% python3 -q
>>> import numpy as np
>>> np.set_printoptions(precision=1, suppress=True, linewidth=100)
>>> W0 = np.loadtxt("mat.csv", delimiter=",")
>>> W0
array([[  4.7,  -3.1,  -0.1,   8. ,   8.8,  -6.6, -13.7,   9.6],
       [ 14.2,  -9.1,  -5.8,   0.5,   4.5,  19.4,  24.1, -13.3],
       [  3.8,  -2.1,  -0.5,   7.3,   9.8,  -2.3, -12.7,   9.6],
       [ 11.5, -10.3,  -6.1,   0.8,   3.8,  19.3,  24.6, -11.8],
       [  3.8,   0.3,  -2.3,   6.5,  10.9,  -3.1, -13.8,   8.2],
       [  5.4,  -2.3,  -1.2,   8.7,  10.4,  -4.9, -12.7,   8.1],
       [ 11.2,  -9. ,  -6. ,  -0.4,   4.1,  18.8,  24. , -12.4],
       [ 10.9,  -9.5,  -5.4,   1.2,   1.9,  20.5,  25. , -12.1],
       [ 10.2, -10.6,  -5.3,  -0.2,   1.9,  19.1,  26.2, -12.4],
       [  2.9,  -0.6,  -0.6,   8.8,   9.6,  -2.9, -14.4,   8.3],
       [ 13. ,  -7.7,  -4.9,   0.4,   2.9,  20.3,  26.6, -12.4],
       [ 13.4, -10. ,  -6. ,   1.5,   1.9,  18.9,  26. , -12.5],
       [ 10.9, -12.2,  -3.5,   2.9,   3.9,  18.9,  26.5, -11.7],
       [  3.6,  -1.2,  -1.6,  11.4,  10.5,  -4.3, -14.2,   9.6],
       [  3.5,  -1. ,  -0.1,   9. ,  10.5,  -5.3, -13.5,   8.2],
       [ 10.6,  -8.4,  -7.5,   2.1,   1.7,  20.2,  27.9, -11.3],
       [ 13. ,  -9.3,  -4.8,   0.1,   2.8,  20.7,  25.4, -11.9],
       [  3.6,  -3.2,   0.4,   9.1,   8.9,  -4.4, -13.8,   8.5],
       [ 11.3, -11.3,  -6.6,   0.7,   4.2,  21.1,  24.8, -11.2],
       [ 12. ,  -9.9,  -4.4,   0.4,   1.8,  19.2,  25.3, -13.9],
       [  5.6,   0.8,  -0.5,   8. ,  10.6,  -3.9, -13.8,   9.6],
       [ 12.7, -10.8,  -6.4,   0.9,   3.7,  20.7,  25.1, -11.2],
       [ 11.6,  -9.7,  -6.6,   0.8,   3.9,  20. ,  25.8, -10.5],
       [  3.1,  -2.3,   0.3,   7.7,  11.7,  -4.5, -12.9,   7.8],
       [ 12.4,  -8.6,  -7.2,  -0.2,   2.3,  18.4,  26.3, -12. ],
       [  4.1,  -1.4,   1.3,   8.6,  10.7,  -3.6, -13.3,   7.4],
       [  4. ,  -1.2,   0. ,   7.5,  11.2,  -4.4, -13.2,  10.5],
       [ 12.9,  -8.4,  -6.4,   0.8,   4.3,  20.6,  27.1, -12.2],
       [ 13.2,  -9.6,  -7.1,  -1. ,   1.6,  19.5,  25.3, -10.4],
       [ 12.6,  -9.5,  -7.8,   0.8,   3.7,  22.1,  26.1, -12.3],
       [  3. ,  -3.8,   0.6,   8. ,   8.2,  -3.8, -13. ,   9. ],
       [  9.9, -11. ,  -6. ,   0.5,   3.6,  20.6,  26.3, -11.6],
       [ 12.7, -11.5,  -5.1,   2.8,   1.1,  20.5,  25.9, -12.2]])
>>> x0 = np.array([-2, -2, -1, -1, -2, 1, 1, 1])
>>> y = W0 @ x0
>>> print(np.linalg.lstsq(W0, y)[0])
[-2. -2. -1. -1. -2.  1.  1.  1.]
>>> np.linalg.solve(W0.T @ W0, W0.T @ y)
array([-2., -2., -1., -1., -2.,  1.,  1.,  1.])
>>> rng = np.random.default_rng(36)
>>> y = y + 0.1 * rng.normal(size=33)
>>> y
array([-39.5,  16.3, -35.2,  27.4, -42.8, -44. ,  24.2,  31. ,  35.3, -41. ,  22.7,  26.3,  29. ,
       -44.6, -45.3,  34.3,  25.8, -37.9,  32.2,  26.8, -49.7,  28.9,  29.5, -42.6,  27.8, -46.2,
       -42.6,  23.4,  32. ,  29.4, -31.1,  35.9,  31.9])
>>> beta, *_ = np.linalg.lstsq(W0, y)
>>> beta.round()
array([-2., -2., -1., -1., -2.,  1.,  1.,  1.])
>>> np.round(W0.T @ (y - W0 @ beta), 1) + 0
array([0., 0., 0., 0., 0., 0., 0., 0.])
>>> beta
array([-2., -2., -1., -1., -2.,  1.,  1.,  1.])
>>> print([round(float(np.linalg.norm(np.linalg.solve(W0.T @ W0 + lam * np.eye(8), W0.T @ y))), 2) for lam in (0, 1, 10, 100)])
[4.13, 4.05, 3.5, 2.21]
>>> lab = W0[:, 4] > np.median(W0[:, 4])
>>> f = W0[lab].mean(axis=0) - W0[~lab].mean(axis=0)
>>> f
array([ -6.3,   6.7,   4.4,   6.1,   6.3, -19.4, -32. ,  16.8])
>>> lab.astype(int)
array([1, 1, 1, 0, 1, 1, 0, 0, 0, 1, 0, 0, 0, 1, 1, 0, 0, 1, 1, 0, 1, 0, 0, 1, 0, 1, 1, 1, 0, 0, 1,
       0, 0])
>>> feats = np.loadtxt("run3.csv", delimiter=",")
>>> feats
array([[-0.6, -0.1,  1.1, -0.2, -1. ,  0.6,  0.6],
       [ 0.7, -0.1,  1.1,  0.5, -0.1,  0.3, -0.3],
       [-0.1,  0.8,  0. ,  0.6,  1.6, -2.2,  0.8],
       [ 0.6,  0.7, -1.2, -0.1,  0.2,  0.8, -2.4],
       [ 1.2,  0.3,  0.6,  0.7,  1.3, -1.1, -1.1],
       [ 1.9, -0.4,  0.3, -0.9, -0.6,  1.3, -0.5],
       [ 1.5,  1.1,  1.1, -0.1, -0.7,  1.7,  0. ],
       [ 0.5, -0.3, -1.9,  0.1, -0.7, -1. ,  1.2],
       [-1.2,  0.3, -0.2,  0.8,  0.1,  0.6, -0.8],
       [ 1.8,  0.7, -2.2,  0.2, -0.6,  0.2, -0.1]])
>>> P = feats @ np.linalg.solve(feats.T @ feats, feats.T)
>>> np.allclose(P @ P, P)
True
>>> print(np.diag(P))
[0.8 0.5 0.7 0.9 0.7 0.6 0.8 0.6 0.7 0.6]
>>> np.round(np.linalg.eigvalsh(P), 1) + 0
array([0., 0., 0., 1., 1., 1., 1., 1., 1., 1.])
>>> lab = rng.permutation(7)
>>> M2 = feats[:, lab] * rng.choice([-1, 1], 7)
>>> M2
array([[ 0.6, -1. , -0.1, -0.2, -1.1,  0.6, -0.6],
       [ 0.3, -0.1, -0.1,  0.5, -1.1, -0.7,  0.3],
       [-2.2,  1.6,  0.8,  0.6, -0. ,  0.1, -0.8],
       [ 0.8,  0.2,  0.7, -0.1,  1.2, -0.6,  2.4],
       [-1.1,  1.3,  0.3,  0.7, -0.6, -1.2,  1.1],
       [ 1.3, -0.6, -0.4, -0.9, -0.3, -1.9,  0.5],
       [ 1.7, -0.7,  1.1, -0.1, -1.1, -1.5, -0. ],
       [-1. , -0.7, -0.3,  0.1,  1.9, -0.5, -1.2],
       [ 0.6,  0.1,  0.3,  0.8,  0.2,  1.2,  0.8],
       [ 0.2, -0.6,  0.7,  0.2,  2.2, -1.8,  0.1]])
>>> U, _, VT = np.linalg.svd(feats.T @ M2)
>>> np.round(U @ VT, 1) + 0
array([[ 0.,  0.,  0.,  0.,  0., -1.,  0.],
       [ 0.,  0.,  1.,  0.,  0.,  0.,  0.],
       [ 0.,  0.,  0.,  0., -1.,  0.,  0.],
       [ 0.,  0.,  0.,  1.,  0.,  0.,  0.],
       [ 0.,  1.,  0.,  0.,  0.,  0.,  0.],
       [ 1.,  0.,  0.,  0.,  0.,  0.,  0.],
       [ 0.,  0.,  0.,  0.,  0.,  0., -1.]])
>>> mat = np.load("w.npy")
>>> mat
array([[  4.2,   1. ,  12.2,  -8.7,  -3.1],
       [ 14.1,   5.2,   4.5,  -4.2, -17.2],
       [  6.3,   0.1,  17.2,   5. ,   0.7],
       [  5.1,   1.3,  11.8,  -8.4,  -1.3],
       [  3.4,  -0.5,  18.3,   3.9,  -0.5],
       [  7.4,   0.9,  12.1, -10.4,  -2.2],
       [ 13.1,   6.7,   5.2,  -3.6, -16.7],
       [ 12.7,   5.9,   5.5,  -4.7, -18.6],
       [ 13. ,   6.4,   5.1,  -3.5, -18.1],
       [ 13.1,   5.7,   5.1,  -4.6, -18.9],
       [ 12. ,   5.9,   3.6,  -5.6, -17.4],
       [  6. ,   2.4,  17.9,   5.1,   1.1]])
>>> P = mat @ np.linalg.solve(mat.T @ mat, mat.T)
>>> np.round(np.linalg.eigvalsh(P), 1) + 0
array([0., 0., 0., 0., 0., 0., 0., 1., 1., 1., 1., 1.])
>>> np.diag(P)
array([0.5, 0.4, 0.6, 0.3, 0.7, 0.6, 0.3, 0.2, 0.2, 0.2, 0.2, 0.8])
>>> P @ mat[:, 4]
array([ -3.1, -17.2,   0.7,  -1.3,  -0.5,  -2.2, -16.7, -18.6, -18.1, -18.9, -17.4,   1.1])
>>> round(np.trace(P), 1)
np.float64(5.0)
>>> P.round(1) + 0
array([[ 0.5, -0.2, -0.2,  0.3,  0.2,  0.2,  0. ,  0.1,  0. ,  0. ,  0.1,  0. ],
       [-0.2,  0.4,  0.3, -0.1, -0.1,  0.2,  0.1,  0.1,  0.1,  0.2,  0.1, -0.1],
       [-0.2,  0.3,  0.6, -0.1,  0.3,  0.2, -0.1, -0.1,  0. ,  0. , -0.1,  0.2],
       [ 0.3, -0.1, -0.1,  0.3, -0.1,  0.3,  0.1,  0. ,  0. ,  0. ,  0. ,  0.1],
       [ 0.2, -0.1,  0.3, -0.1,  0.7, -0.1, -0.2,  0.1,  0. ,  0.1,  0. ,  0. ],
       [ 0.2,  0.2,  0.2,  0.3, -0.1,  0.6,  0. , -0.1, -0.1,  0. ,  0. , -0.1],
       [ 0. ,  0.1, -0.1,  0.1, -0.2,  0. ,  0.3,  0.1,  0.2,  0.1,  0.2,  0.3],
       [ 0.1,  0.1, -0.1,  0. ,  0.1, -0.1,  0.1,  0.2,  0.2,  0.2,  0.2, -0.1],
       [ 0. ,  0.1,  0. ,  0. ,  0. , -0.1,  0.2,  0.2,  0.2,  0.2,  0.2,  0.1],
       [ 0. ,  0.2,  0. ,  0. ,  0.1,  0. ,  0.1,  0.2,  0.2,  0.2,  0.2, -0.1],
       [ 0.1,  0.1, -0.1,  0. ,  0. ,  0. ,  0.2,  0.2,  0.2,  0.2,  0.2,  0. ],
       [ 0. , -0.1,  0.2,  0.1,  0. , -0.1,  0.3, -0.1,  0.1, -0.1,  0. ,  0.8]])
>>> d = np.linalg.norm(mat[:, None] - mat[None], axis=-1)
>>> d[8].round(6).argsort(kind="stable")[:4]
array([8, 6, 7, 9])
>>> d.shape
(12, 12)
>>> print(np.linalg.norm(mat - mat.mean(axis=0), axis=1))
[10.2 10.9 15.6 10.8 15.8 10.8 10.1 11.2 11.1 11.7 11.1 16. ]
>>> d[:5, :5]
array([[ 0. , 19.8, 15.2,  2.1, 14.3],
       [19.8,  0. , 25.6, 20.5, 26.1],
       [15.2, 25.6,  0. , 14.7,  3.6],
       [ 2.1, 20.5, 14.7,  0. , 14.2],
       [14.3, 26.1,  3.6, 14.2,  0. ]])
>>> d.mean(axis=1).argmax()
np.int64(11)
>>> lab = mat[:, 1] > np.median(mat[:, 1])
>>> f = mat[lab].mean(axis=0) - mat[~lab].mean(axis=0)
>>> print(lab.astype(int))
[0 1 0 0 0 0 1 1 1 1 1 0]
>>> ((mat - mat.mean(axis=0)) @ f > 0).astype(int)
array([0, 1, 0, 0, 0, 0, 1, 1, 1, 1, 1, 0])
>>> M = np.eye(6, dtype=int)[rng.permutation(6)] * np.array([2, 2, 1, 0, 2, 1])
>>> print(M)
[[0 0 1 0 0 0]
 [0 0 0 0 0 0]
 [0 0 0 0 0 1]
 [0 2 0 0 0 0]
 [0 0 0 0 2 0]
 [2 0 0 0 0 0]]
>>> M @ M.T
array([[1, 0, 0, 0, 0, 0],
       [0, 0, 0, 0, 0, 0],
       [0, 0, 1, 0, 0, 0],
       [0, 0, 0, 4, 0, 0],
       [0, 0, 0, 0, 4, 0],
       [0, 0, 0, 0, 0, 4]])
>>> np.linalg.pinv(M)
array([[0. , 0. , 0. , 0. , 0. , 0.5],
       [0. , 0. , 0. , 0.5, 0. , 0. ],
       [1. , 0. , 0. , 0. , 0. , 0. ],
       [0. , 0. , 0. , 0. , 0. , 0. ],
       [0. , 0. , 0. , 0. , 0.5, 0. ],
       [0. , 0. , 1. , 0. , 0. , 0. ]])
>>> U, sv, VT = np.linalg.svd(M)
>>> V = VT[:(sv > 1e-8).sum()]
>>> x0 = M[5] + -3 * M[2] + rng.integers(2) * np.eye(6)[4]
>>> x0
array([ 2.,  0.,  0.,  0.,  1., -3.])
>>> round(np.linalg.norm(x0 - V.T @ V @ x0), 1)
np.float64(0.0)
>>> np.allclose(V.T @ V @ x0, x0)
True
>>> np.linalg.matrix_rank(np.vstack([M, x0]))
np.int64(5)
>>> M2 = M + rng.integers(-2, 3, (6, 5)) @ rng.integers(-2, 3, (5, 6))
>>> M2
array([[ 6,  6,  3,  8,  2,  4],
       [ 6,  3, -3,  1,  4,  1],
       [ 0,  1,  1,  0,  1,  0],
       [ 2,  6,  4,  6,  2,  0],
       [ 1,  0,  2,  8, -6, 12],
       [ 2, -5, -5, -2, -7,  9]])
>>> print(np.abs(M2 - M).sum(axis=1))
[28 18  4 18 31 28]
>>> M2 - M
array([[ 6,  6,  2,  8,  2,  4],
       [ 6,  3, -3,  1,  4,  1],
       [ 0,  1,  1,  0,  1, -1],
       [ 2,  4,  4,  6,  2,  0],
       [ 1,  0,  2,  8, -8, 12],
       [ 0, -5, -5, -2, -7,  9]])
>>> np.round(np.linalg.svd(M2 - M, compute_uv=False), 1) + 0
array([20.1, 17.2,  8.6,  0.6,  0.3,  0. ])
>>> print(np.linalg.matrix_rank(M2 - M, tol=1e-8))
5
>>> U, sv, VT = np.linalg.svd(M, full_matrices=False)
>>> print(VT @ VT.T)
[[1. 0. 0. 0. 0. 0.]
 [0. 1. 0. 0. 0. 0.]
 [0. 0. 1. 0. 0. 0.]
 [0. 0. 0. 1. 0. 0.]
 [0. 0. 0. 0. 1. 0.]
 [0. 0. 0. 0. 0. 1.]]
>>> print(np.allclose(U * sv @ VT, M))
True
>>> M @ M
array([[0, 0, 0, 0, 0, 1],
       [0, 0, 0, 0, 0, 0],
       [2, 0, 0, 0, 0, 0],
       [0, 0, 0, 0, 0, 0],
       [0, 0, 0, 0, 4, 0],
       [0, 0, 2, 0, 0, 0]])
>>> print((np.linalg.matrix_power((M != 0) + (M.T != 0) + np.eye(6), 6) > 0).astype(int))
[[1 0 1 0 0 1]
 [0 1 0 1 0 0]
 [1 0 1 0 0 1]
 [0 1 0 1 0 0]
 [0 0 0 0 1 0]
 [1 0 1 0 0 1]]
>>> print(np.flatnonzero(np.linalg.matrix_power((M != 0) + (M.T != 0) + np.eye(6), 6)[4]))
[4]
>>> (M != 0).astype(int)
array([[0, 0, 1, 0, 0, 0],
       [0, 0, 0, 0, 0, 0],
       [0, 0, 0, 0, 0, 1],
       [0, 1, 0, 0, 0, 0],
       [0, 0, 0, 0, 1, 0],
       [1, 0, 0, 0, 0, 0]])
>>> np.sort(np.linalg.eigvals(M).real)
array([-0.6, -0.6,  0. ,  0. ,  1.3,  2. ])
>>> X = np.load("dump.npy")
>>> X
array([[-1,  0,  1,  0],
       [-3, -1,  3,  1],
       [ 4,  0, -1,  0],
       [12,  4, -3, -1]])
>>> theta = np.radians(60)
>>> R = np.eye(4)
>>> R[1, 1] = R[0, 0] = np.cos(theta)
>>> R[1, 0], R[0, 1] = -np.sin(theta), np.sin(theta)
>>> R
array([[ 0.5,  0.9,  0. ,  0. ],
       [-0.9,  0.5,  0. ,  0. ],
       [ 0. ,  0. ,  1. ,  0. ],
       [ 0. ,  0. ,  0. ,  1. ]])
>>> M2 = X @ R.T
>>> M2
array([[-0.5,  0.9,  1. ,  0. ],
       [-2.4,  2.1,  3. ,  1. ],
       [ 2. , -3.5, -1. ,  0. ],
       [ 9.5, -8.4, -3. , -1. ]])
>>> M2.reshape(2, -1)
array([[-0.5,  0.9,  1. ,  0. , -2.4,  2.1,  3. ,  1. ],
       [ 2. , -3.5, -1. ,  0. ,  9.5, -8.4, -3. , -1. ]])
>>> t3 = M2.reshape(4, 2, -1)
>>> t3[:, 0]
array([[-0.5,  0.9],
       [-2.4,  2.1],
       [ 2. , -3.5],
       [ 9.5, -8.4]])
>>> np.einsum("ihd,ihd->ih", t3, t3)
array([[  1.,   1.],
       [ 10.,  10.],
       [ 16.,   1.],
       [160.,  10.]])
>>> print(t3.sum(axis=1))
[[ 0.5  0.9]
 [ 0.6  3.1]
 [ 1.  -3.5]
 [ 6.5 -9.4]]
